$ ipython --no-banner

In [1]: import numpy as np

In [2]: from numpy import linalg as LA

In [3]: np.set_printoptions(precision=2, suppress=True, linewidth=140)

In [4]: tidy = lambda a: np.round(a, 2) + 0

In [5]: X = np.loadtxt("mat.csv", delimiter=",")

In [6]: X
Out[6]: 
array([[ 3.,  2.,  1.,  2.],
       [ 3.,  4.,  2.,  3.],
       [ 4.,  6.,  3.,  4.],
       [ 5.,  6.,  5.,  6.],
       [ 5.,  9.,  8.,  8.],
       [ 7., 12., 10.,  8.],
       [ 9., 13., 11., 10.],
       [ 9., 15., 12., 13.],
       [12., 18., 15., 13.],
       [15., 19., 16., 15.],
       [15., 20., 16., 16.]])

In [7]: cent = X[[9, 2]].astype(float)

In [8]: for _ in range(4):
   ...:     labels = LA.norm(X[:, None] - cent, axis=-1).argmin(axis=1)
   ...:     cent = np.array([X[labels == j].mean(axis=0) for j in range(2)])
   ...: 

In [9]: labels
Out[9]: array([1, 1, 1, 1, 1, 1, 0, 0, 0, 0, 0])

In [10]: tidy(cent)
Out[10]: 
array([[12.  , 17.  , 14.  , 13.4 ],
       [ 4.5 ,  6.5 ,  4.83,  5.17]])

In [11]: np.abs(cent[1] - cent[0]).argmax()
Out[11]: np.int64(1)

In [12]: M = np.loadtxt("x.csv", delimiter=",")

In [13]: M
Out[13]: 
array([[ 0.92,  0.51, -0.41, -1.47, -1.8 ,  0.37,  2.2 ,  1.59, -2.06, -2.35,  0.15, -1.  ],
       [-2.18, -1.52,  0.25,  2.05,  0.15, -0.13,  2.09, -1.1 ,  0.73, -0.08, -0.19,  2.74],
       [ 0.73,  0.96,  0.84,  2.06,  1.32, -0.53, -0.7 , -2.58, -0.05,  2.52,  0.61, -1.64],
       [-1.99, -0.24, -0.81,  2.32,  0.09, -1.42, -2.18,  1.17, -0.77, -1.44,  1.5 , -1.37],
       [-0.23, -1.59,  0.57,  1.91,  0.22, -0.33,  1.79, -0.08,  0.65, -1.19, -1.53,  3.31],
       [ 3.08,  0.82,  1.87,  0.48,  0.59,  0.69,  0.87, -0.54,  1.09,  1.36, -1.43,  2.03],
       [ 0.68,  2.03,  0.8 , -0.32, -0.81, -1.37, -2.86,  1.19, -1.31,  1.87,  1.47,  0.43],
       [-1.96, -0.64, -0.93, -0.53, -2.73, -2.23, -1.39,  1.37,  1.06,  0.03, -1.45, -0.38],
       [ 2.25, -0.35, -1.33, -1.56,  2.46, -0.11, -1.94, -0.92, -1.3 ,  1.71,  0.57,  0.15],
       [ 0.22,  2.91, -1.82, -0.1 ,  1.18, -1.45, -1.99, -0.83, -0.67, -0.48, -0.18,  2.07],
       [-0.96, -0.92, -0.21, -0.55, -0.33, -1.54, -4.41, -0.02,  0.53,  0.48, -0.6 , -0.3 ],
       [-1.77, -0.23, -0.28, -0.59, -3.2 , -2.39, -1.39, -0.04, -1.73,  0.24,  0.58,  0.32],
       [-1.  ,  2.27, -0.06, -1.65, -0.27,  0.59,  0.76, -1.98,  0.5 , -0.25,  3.06,  1.23],
       [-1.33, -0.75,  1.47, -1.26, -1.61, -1.9 , -2.29,  1.03,  0.24, -2.07, -1.4 , -0.34],
       [ 2.36,  0.52,  0.04, -0.47,  1.12,  1.46, -0.54,  0.13, -0.9 , -2.12, -0.98,  2.99],
       [-2.05, -0.63, -1.55,  1.78,  0.82, -2.5 , -0.14,  1.58, -0.61,  1.26, -1.16, -1.44],
       [ 1.28, -2.36,  1.71, -0.57, -1.91,  1.38,  1.24, -0.54,  0.95,  1.4 ,  0.14, -2.05],
       [ 1.68, -0.9 , -0.26, -2.06, -1.3 , -0.49,  1.63, -1.95,  0.55,  2.8 ,  0.46, -0.56],
       [ 0.32, -0.78, -2.01,  2.75, -1.36,  1.07, -0.59, -2.97, -0.1 , -0.49,  0.57,  0.04],
       [ 1.04,  0.41,  2.12, -0.4 , -1.33,  2.88, -1.86, -0.33,  1.02,  1.21,  0.17,  1.7 ],
       [-0.69,  0.99,  0.91, -2.88,  2.3 ,  0.08, -0.48, -0.03,  1.27, -1.83,  1.11,  1.63],
       [-1.35,  0.42,  1.88,  0.11,  0.03, -2.95,  0.59,  2.76, -0.29, -0.56,  1.23, -0.93],
       [ 0.73,  0.58,  1.1 ,  1.42, -0.26, -0.01,  2.63,  1.13,  2.6 , -2.06, -1.19,  0.47],
       [ 0.5 , -0.21,  2.95,  1.35,  0.35,  0.08, -2.61, -0.55, -0.88,  0.21,  1.12,  2.21],
       [-0.56,  2.51,  0.92, -0.79, -1.09, -2.07, -2.27, -0.6 ,  0.72, -0.7 ,  1.91,  1.11],
       [-2.51, -0.64, -1.07,  1.4 , -1.11,  0.17, -1.27, -0.41, -1.32,  2.07,  2.46,  0.34],
       [-1.4 , -2.01, -2.52, -0.06,  0.29, -2.6 , -1.44, -1.4 , -0.65, -0.26, -0.71, -0.88],
       [ 0.56,  1.3 , -0.12, -1.39,  0.57,  1.91, -0.71,  1.93, -3.32,  1.22,  0.53,  0.26],
       [ 0.51, -0.71,  1.84, -2.15, -1.72, -0.51, -0.58, -1.95,  0.32,  0.57,  1.25,  2.63],
       [ 1.08,  0.13, -0.04, -1.16,  2.57, -3.01, -0.51,  1.86,  0.93, -1.  ,  0.55, -0.95],
       [-0.93, -0.22, -1.89, -1.82,  0.84, -0.43, -1.  , -0.79,  1.8 , -1.94,  1.5 , -2.34],
       [ 0.86, -0.48,  1.52,  0.11, -0.02,  1.01, -3.37,  0.37, -0.66,  0.92, -1.71, -2.24],
       [-1.55,  0.94, -2.54,  1.96, -0.29, -0.28, -0.75,  1.88, -1.61,  1.38,  1.34,  0.91]])

In [14]: np.unravel_index(np.abs(M).argmax(), M.shape)
Out[14]: (np.int64(10), np.int64(6))

In [15]: tidy(M.mean(axis=0))
Out[15]: array([-0.11,  0.06,  0.09, -0.06, -0.19, -0.5 , -0.71, -0.05, -0.1 ,  0.07,  0.3 ,  0.31])

In [16]: tidy(M.sum(axis=0))
Out[16]: array([ -3.66,   2.12,   2.94,  -2.08,  -6.24, -16.56, -23.47,  -1.62,  -3.27,   2.43,   9.75,  10.15])

In [17]: np.abs(M).max()
Out[17]: np.float64(4.41)

In [18]: vec = np.array([-1, 0, -2, -1])

In [19]: rhs = X @ vec

In [20]: tidy(LA.pinv(X) @ X)
Out[20]: 
array([[1., 0., 0., 0.],
       [0., 1., 0., 0.],
       [0., 0., 1., 0.],
       [0., 0., 0., 1.]])

In [21]: rng = np.random.default_rng(906236)

In [22]: rhs = rhs + 0.3 * rng.normal(size=11)

In [23]: tidy(rhs)
Out[23]: array([ -7.24, -10.25, -14.11, -21.26, -28.87, -35.07, -41.13, -46.  , -55.42, -61.82, -63.14])

In [24]: coef, *_ = LA.lstsq(X, rhs)

In [25]: [round(float(LA.norm(LA.solve(X.T @ X + lam * np.eye(4), X.T @ rhs))), 2) for lam in (0, 1, 10, 100)]
Out[25]: [2.37, 2.18, 1.91, 1.84]

In [26]: J = np.array([[0.0, 5.0, 5.0, 2.0, -5.0, -1.0, -2.0, -2.0],
    ...:     [5.0, 0.0, 0.0, 0.0, 0.0, 0.0, 0.0, 0.0],
    ...:     [5.0, 0.0, 0.0, 0.0, 0.0, 0.0, 0.0, 0.0],
    ...:     [2.0, 0.0, 0.0, 0.0, 0.0, 0.0, 0.0, 0.0],
    ...:     [-5.0, 0.0, 0.0, 0.0, 0.0, 0.0, 0.0, 0.0],
    ...:     [-1.0, 0.0, 0.0, 0.0, 0.0, 0.0, 0.0, 0.0],
    ...:     [-2.0, 0.0, 0.0, 0.0, 0.0, 0.0, 0.0, 0.0],
    ...:     [-2.0, 0.0, 0.0, 0.0, 0.0, 0.0, 0.0, 0.0]])

In [27]: # null space of dimension 6

In [28]: [round(float(LA.det(J[:i, :i])), 2) + 0 for i in range(1, 9)]
Out[28]: [0.0, -25.0, 0.0, 0.0, 0.0, 0.0, 0.0, 0.0]

In [29]: vals, evecs = LA.eigh(J)

In [30]: vec = np.array([2, 1, -2, 1, -1, 1, 3, -2])

In [31]: tidy(LA.eigvalsh(J[1:, 1:]))
Out[31]: array([0., 0., 0., 0., 0., 0., 0.])

In [32]: np.abs(J).sum(axis=1).max(), tidy(np.abs(vals).max())
Out[32]: (np.float64(22.0), np.float64(9.38))

In [33]: (np.sign(evecs[:, -1].round(6)) == np.sign(evecs[0, -1].round(6))).astype(int)
Out[33]: array([1, 1, 1, 1, 0, 0, 0, 0])

In [34]: vec @ J @ vec
Out[34]: np.float64(-4.0)

In [35]: tidy(evecs * np.maximum(vals, 0) @ evecs.T)
Out[35]: 
array([[ 4.69,  2.5 ,  2.5 ,  1.  , -2.5 , -0.5 , -1.  , -1.  ],
       [ 2.5 ,  1.33,  1.33,  0.53, -1.33, -0.27, -0.53, -0.53],
       [ 2.5 ,  1.33,  1.33,  0.53, -1.33, -0.27, -0.53, -0.53],
       [ 1.  ,  0.53,  0.53,  0.21, -0.53, -0.11, -0.21, -0.21],
       [-2.5 , -1.33, -1.33, -0.53,  1.33,  0.27,  0.53,  0.53],
       [-0.5 , -0.27, -0.27, -0.11,  0.27,  0.05,  0.11,  0.11],
       [-1.  , -0.53, -0.53, -0.21,  0.53,  0.11,  0.21,  0.21],
       [-1.  , -0.53, -0.53, -0.21,  0.53,  0.11,  0.21,  0.21]])

In [36]: rank = LA.matrix_rank(J)

In [37]: rank
Out[37]: np.int64(2)

In [38]: null = LA.svd(J)[2][rank:].T

In [39]: LA.matrix_rank(J.T @ J), LA.matrix_rank(J @ J.T)
Out[39]: (np.int64(2), np.int64(2))

In [40]: Uu, sig, Vt = LA.svd(J, full_matrices=False)

In [41]: tidy(sig)
Out[41]: array([9.38, 9.38, 0.  , 0.  , 0.  , 0.  , 0.  , 0.  ])

In [42]: out = J + rng.integers(-2, 3, (8, 2)) @ rng.integers(-2, 3, (2, 8))

In [43]: out
Out[43]: 
array([[ 4.,  9.,  7., -1., -3., -3.,  1., -6.],
       [ 4., -1.,  1., -3., -2., -1.,  0.,  1.],
       [ 6.,  1.,  1., -2.,  0., -1.,  1., -1.],
       [ 1., -1., -1.,  2.,  0.,  1., -1.,  1.],
       [-5.,  0., -2.,  5.,  2.,  2., -1.,  0.],
       [-3., -2.,  2., -6., -4., -2.,  0.,  2.],
       [-6., -4., -2.,  3., -2.,  2., -3.,  4.],
       [-3., -1., -1.,  2.,  0.,  1., -1.,  1.]])

In [44]: tidy(LA.svd(out - J, compute_uv=False))
Out[44]: array([13.87, 11.03,  0.  ,  0.  ,  0.  ,  0.  ,  0.  ,  0.  ])

In [45]: mat = np.array([[4, 4, 3, 3], [16, 4, 12, 3], [-1, -1, -1, -1], [-4, -1, -4, -1]])

In [46]: np.einsum("ii->", mat)
Out[46]: np.int64(6)

In [47]: tidy(LA.det(mat[::-1]))
Out[47]: np.float64(9.0)

In [48]: np.kron(np.eye(2, dtype=int), mat)
Out[48]: 
array([[ 4,  4,  3,  3,  0,  0,  0,  0],
       [16,  4, 12,  3,  0,  0,  0,  0],
       [-1, -1, -1, -1,  0,  0,  0,  0],
       [-4, -1, -4, -1,  0,  0,  0,  0],
       [ 0,  0,  0,  0,  4,  4,  3,  3],
       [ 0,  0,  0,  0, 16,  4, 12,  3],
       [ 0,  0,  0,  0, -1, -1, -1, -1],
       [ 0,  0,  0,  0, -4, -1, -4, -1]])

In [49]: tidy(LA.det(2 * mat)), tidy(LA.det(mat))
Out[49]: (np.float64(144.0), np.float64(9.0))

In [50]: tidy(LA.eigvals(mat))
Out[50]: array([ 9.91, -3.3 ,  0.3 , -0.91])

In [51]: tidy(LA.eigvals(mat).sum().real)
Out[51]: np.float64(6.0)

In [52]: q, R = LA.qr(mat)

In [53]: np.trace(q @ q.T)
Out[53]: np.float64(4.0)

In [54]: tidy(R)
Out[54]: 
array([[-17.  ,  -5.  , -13.  ,  -3.82],
       [  0.  ,   3.  ,   0.  ,   2.29],
       [  0.  ,   0.  ,   1.  ,   0.29],
       [  0.  ,   0.  ,   0.  ,   0.18]])

In [55]: tidy(q.T @ q)
Out[55]: 
array([[1., 0., 0., 0.],
       [0., 1., 0., 0.],
       [0., 0., 1., 0.],
       [0., 0., 0., 1.]])

In [56]: np.allclose(R.T @ R, mat.T @ mat)
Out[56]: True

In [57]: abs(R[0, 0]), tidy(LA.norm(mat[:, 0]))
Out[57]: (np.float64(17.0), np.float64(17.0))

In [58]: m1 = np.array([[-0.2, -0.8, 0.4, -0.6, 0.4, 0.0, 0.2, -0.7, 0.0, 0.5, 1.3],
    ...:     [-0.9, 0.7, 0.5, 0.8, -0.4, -0.8, 1.5, -0.9, -1.0, 1.8, 0.0],
    ...:     [0.4, -0.7, 1.2, 2.7, 0.1, 1.5, 0.3, 0.6, -0.6, 0.1, 0.5],
    ...:     [-0.4, -0.1, 0.0, 0.0, 0.7, 1.6, -1.3, -0.9, 0.1, 1.0, 0.2],
    ...:     [-0.5, -0.8, -0.5, 1.0, -0.3, -1.0, 0.8, 0.3, -0.9, 0.8, 0.5],
    ...:     [0.3, -0.5, -0.1, -0.3, -0.8, -2.4, 0.0, 0.6, 1.2, -1.2, 0.1]])

In [59]: m1[:, 3] *= 20

In [60]: m1
Out[60]: 
array([[ -0.2,  -0.8,   0.4, -12. ,   0.4,   0. ,   0.2,  -0.7,   0. ,   0.5,   1.3],
       [ -0.9,   0.7,   0.5,  16. ,  -0.4,  -0.8,   1.5,  -0.9,  -1. ,   1.8,   0. ],
       [  0.4,  -0.7,   1.2,  54. ,   0.1,   1.5,   0.3,   0.6,  -0.6,   0.1,   0.5],
       [ -0.4,  -0.1,   0. ,   0. ,   0.7,   1.6,  -1.3,  -0.9,   0.1,   1. ,   0.2],
       [ -0.5,  -0.8,  -0.5,  20. ,  -0.3,  -1. ,   0.8,   0.3,  -0.9,   0.8,   0.5],
       [  0.3,  -0.5,  -0.1,  -6. ,  -0.8,  -2.4,   0. ,   0.6,   1.2,  -1.2,   0.1]])

In [61]: C2 = m1.T @ m1

In [62]: np.trace(C2), tidy((m1 ** 2).sum())
Out[62]: (np.float64(3791.97), np.float64(3791.97))

In [63]: tidy(np.diag(C2))
Out[63]: array([   1.51,    2.52,    2.11, 3752.  ,    1.55,   12.21,    4.71,    2.92,    3.62,    6.58,    2.24])

In [64]: Uu, sig, Vt = LA.svd(m1, full_matrices=False)

In [65]: tidy(np.sqrt((sig ** 2).sum())), tidy(LA.norm(m1))
Out[65]: (np.float64(61.58), np.float64(61.58))

In [66]: tidy(Uu.T @ m1 @ Vt.T)
Out[66]: 
array([[61.3 ,  0.  ,  0.  ,  0.  ,  0.  ,  0.  ],
       [ 0.  ,  3.95,  0.  ,  0.  ,  0.  ,  0.  ],
       [ 0.  ,  0.  ,  3.42,  0.  ,  0.  ,  0.  ],
       [ 0.  ,  0.  ,  0.  ,  2.03,  0.  ,  0.  ],
       [ 0.  ,  0.  ,  0.  ,  0.  ,  1.3 ,  0.  ],
       [ 0.  ,  0.  ,  0.  ,  0.  ,  0.  ,  1.17]])

In [67]: tidy(np.cumsum(sig ** 2) / np.sum(sig ** 2))
Out[67]: array([0.99, 1.  , 1.  , 1.  , 1.  , 1.  ])

In [68]: tidy(Vt @ Vt.T)
Out[68]: 
array([[1., 0., 0., 0., 0., 0.],
       [0., 1., 0., 0., 0., 0.],
       [0., 0., 1., 0., 0., 0.],
       [0., 0., 0., 1., 0., 0.],
       [0., 0., 0., 0., 1., 0.],
       [0., 0., 0., 0., 0., 1.]])

In [69]: np.allclose(Uu * sig @ Vt, m1)
Out[69]: True

In [70]: tidy(Uu.T @ Uu)
Out[70]: 
array([[1., 0., 0., 0., 0., 0.],
       [0., 1., 0., 0., 0., 0.],
       [0., 0., 1., 0., 0., 0.],
       [0., 0., 0., 1., 0., 0.],
       [0., 0., 0., 0., 1., 0.],
       [0., 0., 0., 0., 0., 1.]])

In [71]: tidy(np.abs(Vt[0]))
Out[71]: array([0.  , 0.01, 0.02, 1.  , 0.  , 0.02, 0.01, 0.01, 0.02, 0.01, 0.01])

In [72]: out = np.array([[-5, 4, -8],
    ...:     [7, 2, -7],
    ...:     [-8, -5, -1],
    ...:     [-1, -7, 0],
    ...:     [-5, -6, 5],
    ...:     [-8, -1, 3],
    ...:     [8, 8, 1],
    ...:     [-8, 6, 2],
    ...:     [7, 3, -7],
    ...:     [-5, -6, 5],
    ...:     [-5, -1, -7]])

In [73]: LA.matrix_rank(np.vstack([m1, out.T]))
Out[73]: np.int64(9)

In [74]: np.vstack([m1, out.T]).shape
Out[74]: (9, 11)

In [75]: tidy(np.einsum("ij->j", m1))
Out[75]: array([-1.3, -2.2,  1.5, 72. , -0.3, -1.1,  1.5, -1. , -1.2,  3. ,  2.6])

In [76]: LA.matrix_rank(m1 @ out)
Out[76]: np.int64(3)

In [77]: tidy(np.einsum("ij,ij->i", m1, m1))
Out[77]: array([ 147.47,  265.65, 2921.42,    6.77,  404.66,   46.  ])

In [78]: W0 = np.loadtxt("run14.csv", delimiter=",")

In [79]: tidy(W0)
Out[79]: 
array([[0.05, 0.14, 0.12, 0.14, 0.12, 0.07, 0.07, 0.05, 0.12, 0.12],
       [0.16, 0.14, 0.09, 0.14, 0.  , 0.07, 0.12, 0.14, 0.14, 0.  ],
       [0.11, 0.14, 0.29, 0.03, 0.06, 0.06, 0.  , 0.11, 0.  , 0.2 ],
       [0.17, 0.07, 0.  , 0.1 , 0.1 , 0.2 , 0.22, 0.  , 0.12, 0.02],
       [0.  , 0.04, 0.16, 0.08, 0.12, 0.36, 0.08, 0.04, 0.08, 0.04],
       [0.05, 0.14, 0.12, 0.19, 0.07, 0.05, 0.07, 0.16, 0.05, 0.12],
       [0.09, 0.2 , 0.03, 0.23, 0.06, 0.03, 0.03, 0.2 , 0.11, 0.03],
       [0.08, 0.  , 0.08, 0.14, 0.18, 0.12, 0.12, 0.04, 0.06, 0.16],
       [0.  , 0.04, 0.12, 0.04, 0.02, 0.08, 0.12, 0.19, 0.19, 0.19],
       [0.02, 0.09, 0.09, 0.02, 0.18, 0.18, 0.04, 0.2 , 0.04, 0.13]])

In [80]: out = LA.inv(W0)

In [81]: tidy(LA.det(W0) * LA.det(out))
Out[81]: np.float64(1.0)

In [82]: tidy(LA.det(W0) * out)
Out[82]: 
array([[0., 0., 0., 0., 0., 0., 0., 0., 0., 0.],
       [0., 0., 0., 0., 0., 0., 0., 0., 0., 0.],
       [0., 0., 0., 0., 0., 0., 0., 0., 0., 0.],
       [0., 0., 0., 0., 0., 0., 0., 0., 0., 0.],
       [0., 0., 0., 0., 0., 0., 0., 0., 0., 0.],
       [0., 0., 0., 0., 0., 0., 0., 0., 0., 0.],
       [0., 0., 0., 0., 0., 0., 0., 0., 0., 0.],
       [0., 0., 0., 0., 0., 0., 0., 0., 0., 0.],
       [0., 0., 0., 0., 0., 0., 0., 0., 0., 0.],
       [0., 0., 0., 0., 0., 0., 0., 0., 0., 0.]])

In [83]: np.allclose(out, W0.T)
Out[83]: False

In [84]: (np.abs(out) > 1e-9).astype(int)
Out[84]: 
array([[1, 1, 1, 1, 1, 1, 1, 1, 1, 1],
       [1, 1, 1, 1, 1, 1, 1, 1, 1, 1],
       [1, 1, 1, 1, 1, 1, 1, 1, 1, 1],
       [1, 1, 1, 1, 1, 1, 1, 1, 1, 1],
       [1, 1, 1, 1, 1, 1, 1, 1, 1, 1],
       [1, 1, 1, 1, 1, 1, 1, 1, 1, 1],
       [1, 1, 1, 1, 1, 1, 1, 1, 1, 1],
       [1, 1, 1, 1, 1, 1, 1, 1, 1, 1],
       [1, 1, 1, 1, 1, 1, 1, 1, 1, 1],
       [1, 1, 1, 1, 1, 1, 1, 1, 1, 1]])

In [85]: tidy(LA.cond(W0))
Out[85]: np.float64(37.13)

In [86]: tidy(W0 @ out)
Out[86]: 
array([[1., 0., 0., 0., 0., 0., 0., 0., 0., 0.],
       [0., 1., 0., 0., 0., 0., 0., 0., 0., 0.],
       [0., 0., 1., 0., 0., 0., 0., 0., 0., 0.],
       [0., 0., 0., 1., 0., 0., 0., 0., 0., 0.],
       [0., 0., 0., 0., 1., 0., 0., 0., 0., 0.],
       [0., 0., 0., 0., 0., 1., 0., 0., 0., 0.],
       [0., 0., 0., 0., 0., 0., 1., 0., 0., 0.],
       [0., 0., 0., 0., 0., 0., 0., 1., 0., 0.],
       [0., 0., 0., 0., 0., 0., 0., 0., 1., 0.],
       [0., 0., 0., 0., 0., 0., 0., 0., 0., 1.]])
